>>> import numpy as np
>>> np.set_printoptions(precision=2, suppress=True, linewidth=120, legacy="1.25")
>>> F = np.array([[-15, -15, -12], [-5, -5, -4], [-15, -15, -12], [-10, -10, -8]])
>>> # columns 0 and 1 are equal
>>> print(np.linalg.cond(F) > 100)
True
>>> print(np.linalg.matrix_rank(F, rtol=0.1))
1
>>> print([round(float(x), 2) for x in np.linalg.svd(F, compute_uv=False)[:3]])
[38.96, 0.0, 0.0]
>>> Uu, sv, Vh = np.linalg.svd(F)
>>> print(sv.round(2) + 0)
[38.96  0.    0.  ]
>>> other = Uu[:, :1] @ np.diag(sv[:1]) @ Vh[:1]
>>> print(round(np.abs(F - other).max(), 2))
0.0
>>> print(other)
[[-15. -15. -12.]
 [ -5.  -5.  -4.]
 [-15. -15. -12.]
 [-10. -10.  -8.]]
>>> print(np.linalg.matrix_rank(F, rtol=0.05))
1
>>> print(np.linalg.matrix_rank(other))
1
>>> print(round(float(np.linalg.norm(F - other, 2)), 2), round(float(sv[1]), 2))
0.0 0.0
>>> print(np.round(np.linalg.norm(F - other) / np.linalg.norm(F), 2))
0.0
>>> r = np.linalg.matrix_rank(F)
>>> print(r)
1
>>> null = np.linalg.svd(F)[2][r:].T
>>> print(null.shape)
(3, 2)
>>> print([int(np.linalg.matrix_rank(F[:, :j + 1])) for j in range(3)])
[1, 1, 1]
>>> print([int(np.linalg.matrix_rank(F[:i])) for i in range(1, len(F) + 1)])
[1, 1, 1, 1]
>>> print(np.round(F @ null, 2) + 0)
[[0. 0.]
 [0. 0.]
 [0. 0.]
 [0. 0.]]
>>> print([int(np.linalg.matrix_rank(np.delete(F, i, axis=0))) for i in range(4)])
[1, 1, 1, 1]
>>> print(np.linalg.lstsq(F[:-1].T, F[-1])[2])
1
>>> print(np.abs(np.diag(np.linalg.qr(F)[1])) > 1e-9)
[ True False False]
>>> print(np.allclose(F[:-1].T @ np.linalg.lstsq(F[:-1].T, F[-1])[0], F[-1]))
True
>>> print(F @ np.linalg.pinv(F) @ F)
[[-15. -15. -12.]
 [ -5.  -5.  -4.]
 [-15. -15. -12.]
 [-10. -10.  -8.]]
>>> f = np.array([0, 1, 1])
>>> print(np.cross(F[0, :3], F[3, :3]))
[0 0 0]
>>> print(np.convolve(F[0], f))
[  0 -15 -30 -27 -12]
>>> print(np.correlate(F[0], F[3], "full"))
[120 270 396 270 120]
>>> print(np.array([np.convolve(row, f, "same") for row in F]))
[[-15 -30 -27]
 [ -5 -10  -9]
 [-15 -30 -27]
 [-10 -20 -18]]
>>> feats = np.load("sample2.npy")
>>> print(feats)
[[ 1.08 -1.44 -0.72  0.72]
 [ 0.42 -0.56 -0.28  0.28]
 [-0.06  0.08  0.04 -0.04]
 [-0.24  0.32  0.16 -0.16]]
>>> # null space of dimension 3
>>> print(np.abs(np.diag(np.linalg.qr(feats)[1])) > 1e-9)
[ True False False False]
>>> print(feats @ np.linalg.pinv(feats) @ feats)
[[ 1.08 -1.44 -0.72  0.72]
 [ 0.42 -0.56 -0.28  0.28]
 [-0.06  0.08  0.04 -0.04]
 [-0.24  0.32  0.16 -0.16]]
>>> print(np.unique(feats.round(6), axis=0).shape)
(4, 4)
>>> print(round(np.trace(np.linalg.pinv(feats) @ feats), 2))
1.0
>>> Uu, sv, Vh = np.linalg.svd(feats)
>>> print(np.argmax(sv[:-1] / (sv[1:] + 1e-6)) + 1)
1
>>> print(sv.round(2) + 0)
[2.27 0.   0.   0.  ]
>>> other = Uu[:, :1] @ np.diag(sv[:1]) @ Vh[:1]
>>> print(np.round(np.abs(feats - other).max(), 2))
0.0
>>> print(other)
[[ 1.08 -1.44 -0.72  0.72]
 [ 0.42 -0.56 -0.28  0.28]
 [-0.06  0.08  0.04 -0.04]
 [-0.24  0.32  0.16 -0.16]]
